% python3 -q
>>> import numpy as np
>>> import numpy.linalg as la
>>> np.set_printoptions(suppress=True, linewidth=140)
>>> def rd(a):
...     return np.round(a, 2) + 0
... 
>>> F = np.load("run2.npy")
>>> print(F)
[[ 0.3   0.   -0.5   0.19]
 [ 0.5  -1.2   0.8   2.49]
 [ 0.6  -0.6  -0.4   1.  ]
 [-2.   -0.5  -2.3   0.96]
 [ 0.4   2.4  -1.1  -4.72]
 [-0.4   0.2   1.1  -0.39]
 [-0.5  -0.2  -0.2   0.25]
 [ 0.5   0.7   1.   -1.27]
 [-0.1   1.9  -0.6  -3.89]
 [ 1.2  -2.1   1.3   4.35]
 [-2.1   1.    3.6  -1.97]
 [-1.8  -0.2  -0.6   0.55]
 [ 0.2  -0.7  -3.    1.35]
 [ 1.2   0.   -1.7   0.03]
 [ 0.2  -0.1   0.6   0.2 ]
 [-1.3  -1.9  -0.7   3.73]
 [-0.8  -1.3   0.6   2.73]
 [-0.4  -0.1  -0.9   0.19]
 [ 1.5  -0.5  -1.1   0.99]
 [ 0.2  -0.4   0.4   0.84]
 [ 1.4  -0.5  -0.3   0.94]
 [ 0.5  -0.4  -0.4   0.83]
 [ 0.   -0.8  -0.7   1.65]
 [ 0.2   1.3  -1.2  -2.73]
 [-0.4   2.    0.5  -3.84]
 [ 0.5  -0.4  -0.6   0.85]]
>>> x0 = np.array([-4, -1, 9, -1])
>>> a = np.maximum(F @ x0, 0)
>>> print(np.flatnonzero(a > 1e-9))
[ 1  5  6  7  9 10 11 14 16 19 24]
>>> print(rd(np.maximum(F @ (3 * x0), 0)))
[  0.    11.73   0.     0.     0.    35.07   0.45  22.71   0.    13.95 125.31   4.35   0.     0.    13.5    0.    21.51   0.     0.
   7.08   0.     0.     0.     0.    23.82   0.  ]
>>> print(F * (a > 1e-9)[:, None])
[[ 0.    0.   -0.    0.  ]
 [ 0.5  -1.2   0.8   2.49]
 [ 0.   -0.   -0.    0.  ]
 [-0.   -0.   -0.    0.  ]
 [ 0.    0.   -0.   -0.  ]
 [-0.4   0.2   1.1  -0.39]
 [-0.5  -0.2  -0.2   0.25]
 [ 0.5   0.7   1.   -1.27]
 [-0.    0.   -0.   -0.  ]
 [ 1.2  -2.1   1.3   4.35]
 [-2.1   1.    3.6  -1.97]
 [-1.8  -0.2  -0.6   0.55]
 [ 0.   -0.   -0.    0.  ]
 [ 0.    0.   -0.    0.  ]
 [ 0.2  -0.1   0.6   0.2 ]
 [-0.   -0.   -0.    0.  ]
 [-0.8  -1.3   0.6   2.73]
 [-0.   -0.   -0.    0.  ]
 [ 0.   -0.   -0.    0.  ]
 [ 0.2  -0.4   0.4   0.84]
 [ 0.   -0.   -0.    0.  ]
 [ 0.   -0.   -0.    0.  ]
 [ 0.   -0.   -0.    0.  ]
 [ 0.    0.   -0.   -0.  ]
 [-0.4   2.    0.5  -3.84]
 [ 0.   -0.   -0.    0.  ]]
